In [1]: import numpy as np

In [2]: np.set_printoptions(precision=3, suppress=True, linewidth=100, floatmode="fixed")

In [3]: tidy = lambda a: np.round(a, 3) + 0

In [4]: K = np.loadtxt("w.csv", delimiter=",")

In [5]: print(K)
[[ 0.000  0.000 -1.000 -2.000  0.000 -2.000  2.000]
 [ 2.000  2.000  0.000  0.000  1.000  2.000 -1.000]
 [-2.000  0.000  1.000  0.000  1.000  2.000  0.000]
 [ 1.000  0.000 -2.000  1.000  2.000  2.000  0.000]
 [ 1.000 -1.000  1.000  0.000  1.000  2.000  1.000]
 [-6.000 -6.000 -1.000 -2.000 -3.000 -8.000  5.000]]

In [6]: # row 5 dominates

In [7]: r = np.linalg.matrix_rank(K)

In [8]: print(r)
5

In [9]: null = np.linalg.svd(K)[2][r:].T

In [10]: print(np.linalg.matrix_rank(K.T @ K), np.linalg.matrix_rank(K @ K.T))
5 5

In [11]: print(null.shape)
(7, 2)

In [12]: F = np.load("run11.npy")

In [13]: print(F)
[[ 2  0 -2  2  2]
 [-2  0  2 -2 -2]
 [-2  0  2 -2 -2]
 [ 0  0  0  0  0]
 [-2  0  2 -2 -2]]

In [14]: print(np.linalg.lstsq(F[:-1].T, F[-1])[2])
1

In [15]: print(np.allclose(F[:-1].T @ np.linalg.lstsq(F[:-1].T, F[-1])[0], F[-1]))
True

In [16]: print(tidy(F @ np.linalg.pinv(F) @ F))
[[ 2.000  0.000 -2.000  2.000  2.000]
 [-2.000  0.000  2.000 -2.000 -2.000]
 [-2.000  0.000  2.000 -2.000 -2.000]
 [ 0.000  0.000  0.000  0.000  0.000]
 [-2.000  0.000  2.000 -2.000 -2.000]]

In [17]: print(np.abs(np.diag(np.linalg.qr(F)[1])) > 1e-9)
[ True False False False False]

In [18]: print(tidy(np.trace(np.linalg.pinv(F) @ F)))
1.0

In [19]: def softmax(z):
    ...:     e = np.exp(z - z.max(axis=-1, keepdims=True))
    ...:     return e / e.sum(axis=-1, keepdims=True)
    ...: 

In [20]: print(tidy(softmax(F[0] + 3)))
[0.317 0.043 0.006 0.317 0.317]

In [21]: scores = F @ F.T / np.sqrt(5)

In [22]: print(softmax(scores).round(6).argmax(axis=1))
[0 1 1 0 1]

In [23]: print(tidy(softmax(scores)[0] @ F))
[ 1.998  0.000 -1.998  1.998  1.998]

In [24]: t3 = np.stack([F, 3 * F, F[::-1]])

In [25]: print((t3 @ F.T).shape)
(3, 5, 5)

In [26]: print(np.linalg.matrix_rank(t3.reshape(3, -1)))
2

In [27]: print(tidy(np.linalg.det(t3)))
[0.000 0.000 0.000]

In [28]: print(t3.shape)
(3, 5, 5)

In [29]: print(tidy(np.poly(F)))
[ 1.000 -2.000  0.000  0.000  0.000  0.000]

In [30]: print(tidy(np.linalg.eigvals(F).sum().real))
2.0

In [31]: print(tidy(np.linalg.eigvals(F)))
[0.000 2.000 0.000 0.000 0.000]

In [32]: rng = np.random.default_rng(91)

In [33]: lab = rng.permutation(5)

In [34]: print(lab)
[3 0 1 4 2]

In [35]: out = F[lab][:, lab]

In [36]: print(np.allclose(out, F))
False

In [37]: print(np.diag(out))
[ 0  2  0 -2  2]

In [38]: lab = rng.integers(0, 2, 12)

In [39]: arr = np.array([[8, 9, 0, 5, 4, 6, 6, 8, 3, 6, 3, 6],
    ...:     [2, 1, 2, 5, 1, 7, 8, 9, 9, 5, 6, 0],
    ...:     [7, 8, 8, 6, 6, 7, 8, 5, 5, 7, 3, 9],
    ...:     [4, 5, 5, 3, 9, 1, 9, 5, 6, 7, 1, 1],
    ...:     [4, 3, 4, 2, 6, 4, 1, 3, 3, 0, 0, 3],
    ...:     [2, 2, 8, 8, 6, 1, 9, 8, 1, 2, 2, 7],
    ...:     [5, 1, 8, 5, 3, 7, 5, 1, 0, 3, 1, 5],
    ...:     [9, 0, 8, 3, 8, 7, 9, 4, 1, 7, 1, 5],
    ...:     [1, 8, 6, 9, 9, 3, 6, 8, 1, 1, 7, 7],
    ...:     [1, 8, 2, 8, 6, 6, 4, 4, 9, 2, 9, 3],
    ...:     [9, 4, 7, 6, 6, 4, 3, 8, 5, 3, 1, 8],
    ...:     [4, 1, 0, 0, 4, 5, 6, 3, 0, 9, 0, 4]]) * (lab[:, None] == lab)

In [40]: print(arr)
[[8 9 0 5 4 0 6 8 0 6 3 0]
 [2 1 0 5 1 0 8 9 0 5 6 0]
 [0 0 8 0 0 7 0 0 5 0 0 9]
 [4 5 0 3 9 0 9 5 0 7 1 0]
 [4 3 0 2 6 0 1 3 0 0 0 0]
 [0 0 8 0 0 1 0 0 1 0 0 7]
 [5 1 0 5 3 0 5 1 0 3 1 0]
 [9 0 0 3 8 0 9 4 0 7 1 0]
 [0 0 6 0 0 3 0 0 1 0 0 7]
 [1 8 0 8 6 0 4 4 0 2 9 0]
 [9 4 0 6 6 0 3 8 0 3 1 0]
 [0 0 0 0 0 5 0 0 0 0 0 4]]

In [41]: Uu, sigma, vt = np.linalg.svd(arr)

In [42]: print(np.argmax(sigma[:-1] / (sigma[1:] + 1e-6)) + 1)
11

In [43]: out = Uu[:, :11] @ np.diag(sigma[:11]) @ vt[:11]

In [44]: print(np.linalg.matrix_rank(arr, rtol=0.05))
10

In [45]: print(tidy(np.linalg.norm(arr - out) / np.linalg.norm(arr)))
0.001

In [46]: print(np.linalg.matrix_rank(out))
11

In [47]: m1 = np.load("sample1.npy")

In [48]: print(m1)
[[ -8  -4  -5   7  -3   2   0   4]
 [  1  -7  -9  -3   6  -9  -3  -3]
 [  4  -3  -6  -9  -1   6  -9   3]
 [ -2  -7   8   5   8  -7   3   7]
 [ -1   3  -7   9   3   5  -7  -7]
 [ -5   2  -6  -5  -1   1  -1  -5]
 [ -5   0   4   1   0  -1  -3   9]
 [  1  -2  -1  -5  -9  -3  -3   2]
 [ -6   7  -2   6  -1  -6  -7   4]
 [ -5   4  -6  -5  -4  -3   0   6]
 [  5   9  -7  -8  -4   7   0  -2]
 [ -5 -25 -32  -2  15 -25  -9  -5]]

In [49]: lab = rng.permutation(8)

In [50]: out = m1[:, lab] * rng.choice([-1, 1], 8)

In [51]: print(out)
[[ -8  -7  -4  -2  -4   0   3   5]
 [  1   3   3   9  -7  -3  -6   9]
 [  4   9  -3  -6  -3  -9   1   6]
 [ -2  -5  -7   7  -7   3  -8  -8]
 [ -1  -9   7  -5   3  -7  -3   7]
 [ -5   5   5  -1   2  -1   1   6]
 [ -5  -1  -9   1   0  -3   0  -4]
 [  1   5  -2   3  -2  -3   9   1]
 [ -6  -6  -4   6   7  -7   1   2]
 [ -5   5  -6   3   4   0   4   6]
 [  5   8   2  -7   9   0   4   7]
 [ -5   2   5  25 -25  -9 -15  32]]

In [52]: Uu, _, vt = np.linalg.svd(m1.T @ out)

In [53]: print(lab)
[0 3 7 5 1 6 4 2]

In [54]: O, Rm = np.linalg.qr(arr)

In [55]: print(np.allclose(Rm.T @ Rm, arr.T @ arr))
True

In [56]: print(tidy(O.T @ O))
[[1.000 0.000 0.000 0.000 0.000 0.000 0.000 0.000 0.000 0.000 0.000 0.000]
 [0.000 1.000 0.000 0.000 0.000 0.000 0.000 0.000 0.000 0.000 0.000 0.000]
 [0.000 0.000 1.000 0.000 0.000 0.000 0.000 0.000 0.000 0.000 0.000 0.000]
 [0.000 0.000 0.000 1.000 0.000 0.000 0.000 0.000 0.000 0.000 0.000 0.000]
 [0.000 0.000 0.000 0.000 1.000 0.000 0.000 0.000 0.000 0.000 0.000 0.000]
 [0.000 0.000 0.000 0.000 0.000 1.000 0.000 0.000 0.000 0.000 0.000 0.000]
 [0.000 0.000 0.000 0.000 0.000 0.000 1.000 0.000 0.000 0.000 0.000 0.000]
 [0.000 0.000 0.000 0.000 0.000 0.000 0.000 1.000 0.000 0.000 0.000 0.000]
 [0.000 0.000 0.000 0.000 0.000 0.000 0.000 0.000 1.000 0.000 0.000 0.000]
 [0.000 0.000 0.000 0.000 0.000 0.000 0.000 0.000 0.000 1.000 0.000 0.000]
 [0.000 0.000 0.000 0.000 0.000 0.000 0.000 0.000 0.000 0.000 1.000 0.000]
 [0.000 0.000 0.000 0.000 0.000 0.000 0.000 0.000 0.000 0.000 0.000 1.000]]

In [57]: print(O.shape, Rm.shape)
(12, 12) (12, 12)

In [58]: print(np.trace(O @ O.T))
12.0

In [59]: feats = np.array([[3, 0, 0, 0, 0],
    ...:     [0, 2, 0, 0, 0],
    ...:     [0, 0, -1, 0, 0],
    ...:     [0, 0, 0, 2, 0],
    ...:     [0, 0, 0, 0, 2]])

In [60]: print(tidy(np.linalg.norm(feats, 2)))
3.0

In [61]: print(tidy(np.linalg.norm(feats) ** 2 / np.linalg.norm(feats, 2) ** 2))
2.444

In [62]: print(feats[0] @ feats[3])
0

In [63]: vals, vecs = np.linalg.eigh(feats)

In [64]: print(vecs.T @ vecs)
[[1.000 0.000 0.000 0.000 0.000]
 [0.000 1.000 0.000 0.000 0.000]
 [0.000 0.000 1.000 0.000 0.000]
 [0.000 0.000 0.000 1.000 0.000]
 [0.000 0.000 0.000 0.000 1.000]]

In [65]: print(np.abs(vecs[:, -1]))
[1.000 0.000 0.000 0.000 0.000]

In [66]: print((vals > 1e-8).sum(), (vals < -1e-8).sum())
4 1

In [67]: print(np.unique(vals.round(6) + 0, return_counts=True)[1])
[1 3 1]

In [68]: lab = rng.permutation(5)

In [69]: out = feats[:, lab] * rng.choice([-1, 1], 5)

In [70]: print(out)
[[ 3  0  0  0  0]
 [ 0  0 -2  0  0]
 [ 0  0  0 -1  0]
 [ 0  0  0  0 -2]
 [ 0  2  0  0  0]]

In [71]: Uu, _, vt = np.linalg.svd(feats.T @ out)

In [72]: print(lab)
[0 4 1 2 3]

In [73]: print(tidy(np.linalg.lstsq(feats, out)[0]))
[[ 1.000  0.000  0.000  0.000  0.000]
 [ 0.000  0.000 -1.000  0.000  0.000]
 [ 0.000  0.000  0.000  1.000  0.000]
 [ 0.000  0.000  0.000  0.000 -1.000]
 [ 0.000  1.000  0.000  0.000  0.000]]

In [74]: print(tidy(np.linalg.pinv(out)))
[[ 0.333  0.000  0.000  0.000  0.000]
 [ 0.000  0.000  0.000  0.000  0.500]
 [ 0.000 -0.500  0.000  0.000  0.000]
 [ 0.000  0.000 -1.000  0.000  0.000]
 [ 0.000  0.000  0.000 -0.500  0.000]]

In [75]: print(tidy(np.linalg.svd(out, compute_uv=False)))
[3.000 2.000 2.000 2.000 1.000]

In [76]: print(out @ out.T)
[[9 0 0 0 0]
 [0 4 0 0 0]
 [0 0 1 0 0]
 [0 0 0 4 0]
 [0 0 0 0 4]]

In [77]: print(out.T @ out)
[[9 0 0 0 0]
 [0 4 0 0 0]
 [0 0 4 0 0]
 [0 0 0 1 0]
 [0 0 0 0 4]]

In [78]: print([round(float(np.linalg.det(feats[:i, :i])), 2) + 0 for i in range(1, 6)])
[3.0, 6.0, -6.0, -12.0, -24.0]

In [79]: data = np.loadtxt("arr.csv", delimiter=",")

In [80]: print(data)
[[ 3.000  3.000 -1.000  2.000 -1.000]
 [-6.000 -6.000  2.000 -4.000  2.000]
 [ 0.000  0.000  0.000  0.000  0.000]
 [ 6.000  6.000 -2.000  4.000 -2.000]
 [ 6.000  6.000 -2.000  4.000 -2.000]
 [ 0.000  0.000  0.000  0.000  0.000]
 [ 3.000  3.000 -1.000  2.000 -1.000]
 [ 0.000  0.000  0.000  0.000  0.000]
 [ 6.000  6.000 -2.000  4.000 -2.000]
 [ 6.000  6.000 -2.000  4.000 -2.000]
 [ 6.000  6.000 -2.000  4.000 -2.000]]

In [81]: Xc = data - data.mean(axis=0)

In [82]: Uu, sigma, vt = np.linalg.svd(Xc, full_matrices=False)

In [83]: print(tidy(sigma))
[20.145  0.000  0.000  0.000  0.000]

In [84]: print(tidy(Xc.mean(axis=0)))
[0.000 0.000 0.000 0.000 0.000]

In [85]: print(np.abs(Uu[:, 0]).argmax())
1

In [86]: print(np.linalg.matrix_rank(Xc))
1

In [87]: W0 = np.load("m.npy")

In [88]: print(W0)
[[ 0.000  2.000  3.000 -2.000 -1.000  0.000  0.000  0.000  0.000]
 [ 2.000 -2.000  0.000 -3.000 -2.000  0.000  0.000  0.000  0.000]
 [-1.000 -3.000  2.000 -2.000  2.000  0.000  0.000  0.000  0.000]
 [ 2.000  3.000  1.000  2.000  0.000  0.000  0.000  0.000  0.000]
 [-2.000  1.000 -1.000  0.000  0.000  0.000  0.000  0.000  0.000]
 [ 0.000  0.000  0.000  0.000  0.000  2.000  3.000  0.000  2.000]
 [ 0.000  0.000  0.000  0.000  0.000  1.000  1.000  0.000  1.000]
 [ 0.000  0.000  0.000  0.000  0.000  1.000  3.000  3.000  3.000]
 [ 0.000  0.000  0.000  0.000  0.000  2.000  0.000  1.000  1.000]]

In [89]: lab = rng.permutation(9)

In [90]: print(lab)
[8 5 2 1 0 4 3 6 7]

In [91]: out = W0[lab][:, lab]

In [92]: print(out)
[[ 1.000  2.000  0.000  0.000  0.000  0.000  0.000  0.000  1.000]
 [ 2.000  2.000  0.000  0.000  0.000  0.000  0.000  3.000  0.000]
 [ 0.000  0.000  2.000 -3.000 -1.000  2.000 -2.000  0.000  0.000]
 [ 0.000  0.000  0.000 -2.000  2.000 -2.000 -3.000  0.000  0.000]
 [ 0.000  0.000  3.000  2.000  0.000 -1.000 -2.000  0.000  0.000]
 [ 0.000  0.000 -1.000  1.000 -2.000  0.000  0.000  0.000  0.000]
 [ 0.000  0.000  1.000  3.000  2.000  0.000  2.000  0.000  0.000]
 [ 1.000  1.000  0.000  0.000  0.000  0.000  0.000  1.000  0.000]
 [ 3.000  1.000  0.000  0.000  0.000  0.000  0.000  3.000  3.000]]

In [93]: print(np.diag(out))
[ 1.000  2.000  2.000 -2.000  0.000  0.000  2.000  1.000  3.000]

In [94]: print(tidy(np.linalg.det(out)), tidy(np.linalg.det(W0[lab])))
-560.0 560.0

In [95]: print(tidy(np.sort(np.abs(np.linalg.eigvals(out)))))
[0.607 0.607 1.267 1.267 2.537 3.029 4.801 4.801 5.341]

In [96]: f = np.array([2, -2])

In [97]: print(np.correlate(out[2], out[7], "full"))
[ 0.000  0.000  0.000  2.000 -3.000 -1.000  2.000 -2.000  0.000  2.000 -1.000 -4.000  1.000  0.000
 -2.000  0.000  0.000]

In [98]: print(np.cross(out[2, :3], out[7, :3]))
[-2.000  2.000  0.000]
